$ ipython --no-banner

In [1]: import numpy as np

In [2]: np.set_printoptions(precision=3, suppress=True, linewidth=160)

In [3]: q, _ = np.linalg.qr(np.array([[-0.4, 1.0, -1.1, 0.1, -0.5, 0.9],
   ...:     [-1.6, -1.0, 0.8, 0.1, 1.8, 0.0],
   ...:     [-1.4, 1.3, 1.3, 2.1, -0.8, -1.3],
   ...:     [0.5, 0.0, 0.5, 0.5, 0.4, 0.6],
   ...:     [0.9, 0.6, -0.5, 0.2, -0.8, 2.1],
   ...:     [-1.5, -0.8, 1.1, -1.5, 1.0, -0.4],
   ...:     [-0.3, 0.8, -0.9, -0.6, -0.3, -0.6]]))

In [4]: data = q @ q.T

In [5]: data
Out[5]: 
array([[ 0.667,  0.177,  0.041, -0.161,  0.279, -0.081,  0.281],
       [ 0.177,  0.905, -0.022,  0.086, -0.149,  0.043, -0.149],
       [ 0.041, -0.022,  0.995,  0.02 , -0.035,  0.01 , -0.035],
       [-0.161,  0.086,  0.02 ,  0.922,  0.135, -0.039,  0.135],
       [ 0.279, -0.149, -0.035,  0.135,  0.767,  0.068, -0.235],
       [-0.081,  0.043,  0.01 , -0.039,  0.068,  0.98 ,  0.069],
       [ 0.281, -0.149, -0.035,  0.135, -0.235,  0.069,  0.764]])

In [6]: np.linalg.cond(data) > 100
Out[6]: np.True_

In [7]: [round(float(x), 3) for x in np.linalg.svd(data, compute_uv=False)[:3]]
Out[7]: [1.0, 1.0, 1.0]

In [8]: print(data @ data)
[[ 0.667  0.177  0.041 -0.161  0.279 -0.081  0.281]
 [ 0.177  0.905 -0.022  0.086 -0.149  0.043 -0.149]
 [ 0.041 -0.022  0.995  0.02  -0.035  0.01  -0.035]
 [-0.161  0.086  0.02   0.922  0.135 -0.039  0.135]
 [ 0.279 -0.149 -0.035  0.135  0.767  0.068 -0.235]
 [-0.081  0.043  0.01  -0.039  0.068  0.98   0.069]
 [ 0.281 -0.149 -0.035  0.135 -0.235  0.069  0.764]]

In [9]: round(np.abs(np.linalg.eigvals(data)).max(), 3)
Out[9]: np.float64(1.0)

In [10]: round(float(np.linalg.det(data)), 3)
Out[10]: -0.0

In [11]: np.linalg.matrix_power(data, 3)
Out[11]: 
array([[ 0.667,  0.177,  0.041, -0.161,  0.279, -0.081,  0.281],
       [ 0.177,  0.905, -0.022,  0.086, -0.149,  0.043, -0.149],
       [ 0.041, -0.022,  0.995,  0.02 , -0.035,  0.01 , -0.035],
       [-0.161,  0.086,  0.02 ,  0.922,  0.135, -0.039,  0.135],
       [ 0.279, -0.149, -0.035,  0.135,  0.767,  0.068, -0.235],
       [-0.081,  0.043,  0.01 , -0.039,  0.068,  0.98 ,  0.069],
       [ 0.281, -0.149, -0.035,  0.135, -0.235,  0.069,  0.764]])

In [12]: data.inv()
Traceback (most recent call last):
  Cell In[12], line 1
    data.inv()
AttributeError: 'numpy.ndarray' object has no attribute 'inv'


In [13]: rng = np.random.default_rng(230)

In [14]: idx = rng.permutation(7)

In [15]: idx
Out[15]: array([6, 1, 5, 2, 3, 0, 4])

In [16]: Y = data[idx][:, idx]

In [17]: np.round(np.linalg.det(Y), 3), round(float(np.linalg.det(data[idx])), 3)
Out[17]: (np.float64(-0.0), 0.0)

In [18]: print(round(np.trace(Y), 3))
6.0

In [19]: q, _ = np.linalg.qr(np.array([[0.9], [0.1], [2.0]]))

In [20]: J = q @ q.T

In [21]: J
Out[21]: 
array([[0.168, 0.019, 0.373],
       [0.019, 0.002, 0.041],
       [0.373, 0.041, 0.83 ]])

In [22]: f, r1 = J[0], J[2]

In [23]: np.round(f @ f, 3)
Out[23]: np.float64(0.168)

In [24]: p = (f @ r1) / (f @ f) * f

In [25]: np.linalg.matrix_rank(np.outer(f, r1))
Out[25]: np.int64(1)

In [26]: np.outer(f, r1)
Out[26]: 
array([[0.063, 0.007, 0.139],
       [0.007, 0.001, 0.015],
       [0.139, 0.015, 0.31 ]])

In [27]: np.round(r1 - p, 3) + 0
Out[27]: array([0., 0., 0.])

In [28]: x = np.array([0, -1, -2])

In [29]: print(J @ x)
[-0.766 -0.085 -1.701]

In [30]: J @ J @ x
Out[30]: array([-0.766, -0.085, -1.701])

In [31]: np.eye(3) - J
Out[31]: 
array([[ 0.832, -0.019, -0.373],
       [-0.019,  0.998, -0.041],
       [-0.373, -0.041,  0.17 ]])

In [32]: np.trace(J)
Out[32]: np.float64(1.0)

In [33]: E = np.loadtxt("x.csv", delimiter=",")

In [34]: E
Out[34]: 
array([[-1.,  1.,  1.,  1.,  1.,  1.,  1.],
       [ 1., -1.,  1.,  1.,  1.,  1.,  1.],
       [ 1.,  1., -1.,  1.,  1.,  1.,  1.],
       [ 1.,  1.,  1., -1.,  1.,  1.,  1.],
       [ 1.,  1.,  1.,  1., -1.,  1.,  1.],
       [ 1.,  1.,  1.,  1.,  1., -1.,  1.],
       [ 1.,  1.,  1.,  1.,  1.,  1., -1.]])

In [35]: q, R = np.linalg.qr(E)

In [36]: np.abs(np.diag(R))
Out[36]: array([2.646, 2.39 , 2.28 , 2.219, 2.179, 2.152, 2.132])

In [37]: q @ R
Out[37]: 
array([[-1.,  1.,  1.,  1.,  1.,  1.,  1.],
       [ 1., -1.,  1.,  1.,  1.,  1.,  1.],
       [ 1.,  1., -1.,  1.,  1.,  1.,  1.],
       [ 1.,  1.,  1., -1.,  1.,  1.,  1.],
       [ 1.,  1.,  1.,  1., -1.,  1.,  1.],
       [ 1.,  1.,  1.,  1.,  1., -1.,  1.],
       [ 1.,  1.,  1.,  1.,  1.,  1., -1.]])

In [38]: np.trace(q @ q.T)
Out[38]: np.float64(7.0)

In [39]: print(np.allclose(R.T @ R, E.T @ E))
True

In [40]: np.round(q.T @ q, 3) + 0
Out[40]: 
array([[1., 0., 0., 0., 0., 0., 0.],
       [0., 1., 0., 0., 0., 0., 0.],
       [0., 0., 1., 0., 0., 0., 0.],
       [0., 0., 0., 1., 0., 0., 0.],
       [0., 0., 0., 0., 1., 0., 0.],
       [0., 0., 0., 0., 0., 1., 0.],
       [0., 0., 0., 0., 0., 0., 1.]])

In [41]: F = np.tanh(np.array([[1.8, 2.0],
    ...:     [-0.1, 0.4],
    ...:     [-1.1, -0.9],
    ...:     [1.5, -0.1],
    ...:     [0.2, -0.2],
    ...:     [-0.1, 0.6],
    ...:     [-1.5, -0.1],
    ...:     [-0.3, -0.9],
    ...:     [-0.9, 1.4],
    ...:     [1.2, 0.3],
    ...:     [0.5, 1.4],
    ...:     [-1.4, 1.2],
    ...:     [2.5, -0.5],
    ...:     [-1.1, -1.0],
    ...:     [-2.1, -2.8]]) @ np.array([[0.4, 0.1, 0.0, 0.2], [-0.7, 0.2, 0.3, 2.7]]))

In [42]: F
Out[42]: 
array([[-0.592,  0.523,  0.537,  1.   ],
       [-0.31 ,  0.07 ,  0.119,  0.786],
       [ 0.188, -0.282, -0.264, -0.99 ],
       [ 0.585,  0.129, -0.03 ,  0.03 ],
       [ 0.217, -0.02 , -0.06 , -0.462],
       [-0.43 ,  0.11 ,  0.178,  0.922],
       [-0.485, -0.168, -0.03 , -0.515],
       [ 0.47 , -0.207, -0.264, -0.986],
       [-0.872,  0.188,  0.397,  0.999],
       [ 0.264,  0.178,  0.09 ,  0.782],
       [-0.653,  0.319,  0.397,  0.999],
       [-0.885,  0.1  ,  0.345,  0.995],
       [ 0.874,  0.149, -0.149, -0.691],
       [ 0.254, -0.3  , -0.291, -0.994],
       [ 0.808, -0.647, -0.686, -1.   ]])

In [43]: idx = F[:, 3] > np.median(F[:, 3])

In [44]: f = F[idx].mean(axis=0) - F[~idx].mean(axis=0)

In [45]: f
Out[45]: array([-0.86 ,  0.381,  0.516,  1.627])

In [46]: idx.astype(int)
Out[46]: array([1, 1, 0, 0, 0, 1, 0, 0, 1, 1, 1, 1, 0, 0, 0])

In [47]: ((F - F.mean(axis=0)) @ f > 0).astype(int)
Out[47]: array([1, 1, 0, 0, 0, 1, 0, 0, 1, 1, 1, 1, 0, 0, 0])

In [48]: q, vecs = np.linalg.qr(E[:, :4])[0], np.linalg.qr(E[:, 4:])[0]

In [49]: sigma = np.linalg.svd(q.T @ vecs, compute_uv=False)

In [50]: sigma.round(3) + 0
Out[50]: array([0.721, 0.   , 0.   ])

In [51]: W2 = F[[7, 2]].astype(float)

In [52]: for _ in range(7):
    ...:     idx = np.linalg.norm(F[:, None] - W2, axis=-1).argmin(axis=1)
    ...:     W2 = np.array([F[idx == j].mean(axis=0) for j in range(2)])
    ...: 

In [53]: idx
Out[53]: array([1, 1, 0, 0, 0, 1, 0, 0, 1, 1, 1, 1, 0, 0, 0])

In [54]: np.abs(W2[1] - W2[0]).argmax()
Out[54]: np.int64(3)

In [55]: W2[1] - W2[0]
Out[55]: array([-0.86 ,  0.381,  0.516,  1.627])

In [56]: m1 = np.load("arr.npy")

In [57]: m1
Out[57]: 
array([[-1.1,  0.7, -0.1,  1.2, -1.5],
       [-0.1,  0.7,  0.3, -1.1,  0.6],
       [ 0. , -0.7, -0.5,  0.4,  0. ],
       [-0.1, -0.7,  0.6,  0. ,  0.8],
       [ 1.8, -2.1,  1.2,  0.3,  0.6]])

In [58]: idx = rng.permutation(5)

In [59]: Y = m1[:, idx] * rng.choice([-1, 1], 5)

In [60]: print(Y)
[[-1.5  1.1  1.2 -0.1  0.7]
 [ 0.6  0.1 -1.1  0.3  0.7]
 [ 0.  -0.   0.4 -0.5 -0.7]
 [ 0.8  0.1  0.   0.6 -0.7]
 [ 0.6 -1.8  0.3  1.2 -2.1]]

In [61]: U, _, vt = np.linalg.svd(m1.T @ Y)

In [62]: print(np.round(np.linalg.lstsq(m1, Y)[0], 3) + 0)
[[ 0. -1.  0.  0.  0.]
 [ 0.  0.  0.  0.  1.]
 [ 0.  0.  0.  1.  0.]
 [ 0.  0.  1.  0.  0.]
 [ 1.  0.  0.  0.  0.]]

In [63]: K = np.loadtxt("mat.csv", delimiter=",")

In [64]: K
Out[64]: 
array([[-16.102,   0.   ,   3.986],
       [ -4.936,   0.   ,   2.974],
       [ -1.088,   0.   ,   1.434],
       [ -0.742,   0.   ,   1.12 ],
       [ -0.254,   0.   ,   0.374],
       [ -0.185,   0.   ,   0.202],
       [  0.41 ,   0.   ,   0.195],
       [  0.599,   0.   ,   0.323],
       [  1.584,   0.   ,   1.024],
       [  2.298,   0.   ,   1.528],
       [  5.3  ,   0.   ,   3.547],
       [ 13.153,   0.   ,   8.389],
       [ 13.916,   0.   ,   8.838],
       [ 19.873,   0.   ,  12.266],
       [ 24.585,   0.   ,  14.896]])

In [65]: Y = K / np.sqrt((K ** 2).mean(axis=1, keepdims=True))

In [66]: np.linalg.matrix_rank(K - K.mean(axis=1, keepdims=True))
Out[66]: np.int64(2)

In [67]: G = K.T @ K

In [68]: print(np.linalg.svd(K, compute_uv=False) ** 2)
[2092.516  160.54     0.   ]

In [69]: np.round(np.trace(G), 3), round((K ** 2).sum(), 3)
Out[69]: (np.float64(2253.055), np.float64(2253.055))

In [70]: np.linalg.matrix_rank(G)
Out[70]: np.int64(2)

In [71]: (K @ K.T).shape
Out[71]: (15, 15)

In [72]: G
Out[72]: 
array([[1687.893,    0.   ,  786.131],
       [   0.   ,    0.   ,    0.   ],
       [ 786.131,    0.   ,  565.162]])
